In [1]: import numpy as np

In [2]: np.set_printoptions(precision=2, suppress=True, linewidth=160)

In [3]: K = np.load("data.npy")

In [4]: print(K)
[[ 2  3  4  5  6]
 [ 7  8  9 10 11]
 [12 13 14 15 16]
 [17 18 19 20 21]
 [22 23 24 25 26]]

In [5]: r0, r1 = K[2], K[3]

In [6]: print(r0 @ r1)
1340

In [7]: p = (r0 @ r1) / (r0 @ r0) * r0

In [8]: print(r1 - p)
[ 0.76  0.4   0.05 -0.3  -0.66]

In [9]: print(np.linalg.matrix_rank(np.outer(r0, r1)))
1

In [10]: x0 = np.array([1, 2, -1, 1, 0])

In [11]: h1 = np.maximum(K @ x0, 0)

In [12]: print(np.flatnonzero(h1 > 1e-9))
[0 1 2 3 4]

In [13]: print(K.T @ h1)
[3090 3285 3480 3675 3870]

In [14]: print(np.tanh(K @ x0))
[1. 1. 1. 1. 1.]

In [15]: print(np.maximum(K @ x0, 0) - np.maximum(-K @ x0, 0))
[ 9 24 39 54 69]

In [16]: W0 = np.loadtxt("run4.csv", delimiter=",")

In [17]: print(W0)
[[ 0.15  0.95 -0.34 -1.36]
 [ 1.34 -0.16  0.03 -1.  ]
 [ 2.7  -0.14  1.2  -0.81]
 [ 2.43  4.46 -0.24  0.29]
 [ 3.1   6.95 -1.93 -0.27]
 [-1.79 -1.66  1.01  1.09]
 [-2.28 -1.34 -1.25 -0.3 ]
 [-0.72 -1.09 -0.86  2.25]
 [ 3.41 -2.21  0.23 -0.36]
 [-1.34  2.85  1.22  1.41]
 [ 3.29 -5.4  -0.43 -0.5 ]
 [ 2.36  5.53  1.97 -0.33]
 [-2.28  2.83  1.05  0.75]
 [-1.25  3.54 -0.18  3.1 ]
 [ 1.06  1.71 -0.4  -1.44]
 [ 0.2   5.03  1.78  1.14]
 [ 2.2   0.77 -0.43  0.39]
 [-1.42  1.16  0.38 -1.32]]

In [18]: rng = np.random.default_rng(4057)

In [19]: labels = rng.permutation(4)

In [20]: out = W0[:, labels] * rng.choice([-1, 1], 4)

In [21]: print(out)
[[-0.34  1.36  0.15  0.95]
 [ 0.03  1.    1.34 -0.16]
 [ 1.2   0.81  2.7  -0.14]
 [-0.24 -0.29  2.43  4.46]
 [-1.93  0.27  3.1   6.95]
 [ 1.01 -1.09 -1.79 -1.66]
 [-1.25  0.3  -2.28 -1.34]
 [-0.86 -2.25 -0.72 -1.09]
 [ 0.23  0.36  3.41 -2.21]
 [ 1.22 -1.41 -1.34  2.85]
 [-0.43  0.5   3.29 -5.4 ]
 [ 1.97  0.33  2.36  5.53]
 [ 1.05 -0.75 -2.28  2.83]
 [-0.18 -3.1  -1.25  3.54]
 [-0.4   1.44  1.06  1.71]
 [ 1.78 -1.14  0.2   5.03]
 [-0.43 -0.39  2.2   0.77]
 [ 0.38  1.32 -1.42  1.16]]

In [22]: U, _, Vt = np.linalg.svd(W0.T @ out)

In [23]: print(np.round(U @ Vt, 2) + 0)
[[ 0.  0.  1.  0.]
 [ 0.  0.  0.  1.]
 [ 1.  0.  0.  0.]
 [ 0. -1.  0.  0.]]
